In [1]: import numpy as np

In [2]: from numpy import linalg as LA

In [3]: np.set_printoptions(suppress=True, linewidth=140)

In [4]: def rd(a):
   ...:     return np.round(a, 2) + 0
   ...: 

In [5]: K = np.loadtxt("layer6.csv", delimiter=",")

In [6]: rd(K)
Out[6]: 
array([[ 0.47,  2.93,  2.62, -0.91,  3.31, -0.07,  1.16,  1.4 ,  0.25],
       [ 0.7 ,  6.88,  4.09,  0.79,  5.78,  3.88,  2.39,  2.1 ,  3.19],
       [ 0.62,  1.76,  2.33, -1.04,  2.42, -1.24,  0.71,  1.87, -0.33],
       [-0.26,  0.44,  1.3 , -2.96,  2.13, -2.56,  0.57, -0.79, -2.4 ],
       [ 1.71,  5.13,  4.18,  1.89,  3.95,  2.13,  1.47,  5.13,  3.37],
       [ 1.97,  1.89,  3.28,  1.24,  1.62, -1.11,  0.31,  5.9 ,  1.55],
       [ 2.29,  8.21,  5.6 ,  3.89,  5.61,  5.21,  2.3 ,  6.87,  6.19],
       [ 3.28,  6.62,  5.72,  5.  ,  3.89,  3.62,  1.45,  9.83,  6.45],
       [ 0.74,  5.2 ,  3.56,  0.31,  4.64,  2.2 ,  1.82,  2.23,  2.12],
       [ 0.4 ,  3.17,  2.66, -0.95,  3.51,  0.17,  1.26,  1.2 ,  0.31],
       [ 1.38,  2.77,  3.18,  0.56,  2.59, -0.23,  0.8 ,  4.14,  1.36],
       [-0.17,  2.17,  1.94, -2.23,  3.23, -0.83,  1.11, -0.52, -1.12],
       [ 0.74, -0.08,  1.8 , -1.46,  1.12, -3.08,  0.06,  2.22, -1.4 ],
       [ 2.17,  0.91,  3.08,  1.25,  0.83, -2.09, -0.09,  6.51,  1.17],
       [ 1.82,  0.93,  2.86,  0.67,  1.08, -2.07,  0.04,  5.45,  0.71],
       [ 1.31,  5.62,  4.08,  1.39,  4.54,  2.62,  1.77,  3.93,  3.16],
       [ 1.39,  2.08,  2.96,  0.35,  2.12, -0.92,  0.56,  4.18,  0.91],
       [ 0.26,  2.64,  2.38, -1.36,  3.25, -0.36,  1.13,  0.78, -0.23],
       [ 1.65,  0.53,  2.61,  0.27,  0.92, -2.47, -0.04,  4.96,  0.22],
       [ 1.9 ,  4.83,  4.21,  2.12,  3.62,  1.83,  1.31,  5.71,  3.43],
       [ 2.23,  4.21,  4.22,  2.45,  2.99,  1.21,  0.99,  6.68,  3.44],
       [ 0.94, -1.92,  1.32, -1.75, -0.23, -4.92, -0.62,  2.81, -2.36],
       [ 0.86,  0.35,  2.03, -1.11,  1.32, -2.65,  0.16,  2.59, -0.95],
       [ 1.24,  2.35,  2.94,  0.18,  2.41, -0.65,  0.71,  3.71,  0.88],
       [ 1.24,  0.96,  2.48, -0.28,  1.48, -2.04,  0.24,  3.72, -0.04],
       [ 1.61,  5.98,  4.4 ,  2.01,  4.58,  2.98,  1.79,  4.83,  3.8 ],
       [ 0.36,  8.08,  4.27,  0.63,  6.81,  5.08,  2.91,  1.08,  3.54],
       [ 0.04,  2.01,  2.03, -1.92,  2.98, -0.99,  0.99,  0.13, -0.93],
       [-0.22, -0.18,  1.13, -3.09,  1.69, -3.18,  0.34, -0.65, -2.74],
       [ 1.44,  5.67,  4.18,  1.62,  4.49,  2.67,  1.75,  4.31,  3.37],
       [ 0.02,  0.28,  1.44, -2.55,  1.84, -2.72,  0.42,  0.05, -2.13],
       [ 1.2 ,  2.12,  2.84,  0.04,  2.28, -0.88,  0.64,  3.61,  0.68],
       [ 2.61,  8.05,  5.76,  4.36,  5.3 ,  5.05,  2.15,  7.82,  6.51],
       [ 0.46,  1.33,  2.08, -1.46,  2.24, -1.67,  0.62,  1.38, -0.83],
       [ 1.4 ,  5.05,  3.95,  1.36,  4.1 ,  2.05,  1.55,  4.21,  2.9 ],
       [ 0.63,  2.28,  2.52, -0.85,  2.76, -0.72,  0.88,  1.9 ,  0.03],
       [ 1.47,  2.72,  3.22,  0.7 ,  2.5 , -0.28,  0.75,  4.42,  1.45],
       [ 1.58,  5.11,  4.09,  1.68,  4.02,  2.11,  1.51,  4.75,  3.19]])

In [7]: rd(K.sum(axis=0))
Out[7]: array([ 43.5 , 119.08, 119.36,  10.86, 113.72,   5.08,  37.86, 130.49,  48.71])

In [8]: rd(LA.svd(K, compute_uv=False))
Out[8]: array([48.99, 18.16, 14.97,  0.  ,  0.  ,  0.  ,  0.  ,  0.  ,  0.  ])

In [9]: rd(LA.norm(K))
Out[9]: np.float64(54.35)

In [10]: np.count_nonzero(K)
Out[10]: np.int64(342)

In [11]: K.shape
Out[11]: (38, 9)

In [12]: LA.matrix_rank(K)
Out[12]: np.int64(3)

In [13]: Xs = K - K.mean(axis=0)

In [14]: left, sig, Vt = LA.svd(Xs, full_matrices=False)

In [15]: np.abs(left[:, 0]).argmax()
Out[15]: np.int64(32)

In [16]: np.abs(Vt[0]).argmax()
Out[16]: np.int64(1)

In [17]: rd(sig)
Out[17]: array([31.98, 15.53,  0.  ,  0.  ,  0.  ,  0.  ,  0.  ,  0.  ,  0.  ])

In [18]: (np.sign(left[:, 0]) == np.sign(left[0, 0])).astype(int)
Out[18]: array([1, 0, 1, 1, 0, 1, 0, 0, 0, 1, 1, 1, 1, 1, 1, 0, 1, 1, 1, 0, 0, 1, 1, 1, 1, 0, 0, 1, 1, 0, 1, 1, 0, 1, 0, 1, 0, 0])

In [19]: rd(sig ** 2 / (sig ** 2).sum())
Out[19]: array([0.81, 0.19, 0.  , 0.  , 0.  , 0.  , 0.  , 0.  , 0.  ])

In [20]: np.searchsorted(np.cumsum(sig ** 2) / (sig ** 2).sum(), 0.9) + 1
Out[20]: np.int64(2)

In [21]: E = np.load("a.npy")

In [22]: E
Out[22]: 
array([[-97,   2,   1,   2],
       [  2, -19,   2,   0],
       [  2,   2, 122,   1],
       [  3,   1,   1, -18]])

In [23]: other = E[0, 0] * E[1:] - np.outer(E[1:, 0], E[0])

In [24]: other
Out[24]: 
array([[     0,   1839,   -196,     -4],
       [     0,   -198, -11836,   -101],
       [     0,   -103,   -100,   1740]])

In [25]: LA.matrix_rank(other), LA.matrix_rank(E)
Out[25]: (np.int64(3), np.int64(4))

In [26]: np.flatnonzero(~other.round(6).any(axis=1))
Out[26]: array([], dtype=int64)

In [27]: x = np.array([1, 0, 1, 2])

In [28]: (other @ x).argmax()
Out[28]: np.int64(2)

In [29]: other @ x
Out[29]: array([  -204, -12038,   3380])

In [30]: other @ np.eye(4)[2]
Out[30]: array([  -196., -11836.,   -100.])

In [31]: (other * x).sum(axis=1)
Out[31]: array([  -204, -12038,   3380])

In [32]: other @ (2 * x)
Out[32]: array([  -408, -24076,   6760])

In [33]: other * x
Out[33]: 
array([[     0,      0,   -196,     -8],
       [     0,      0, -11836,   -202],
       [     0,      0,   -100,   3480]])
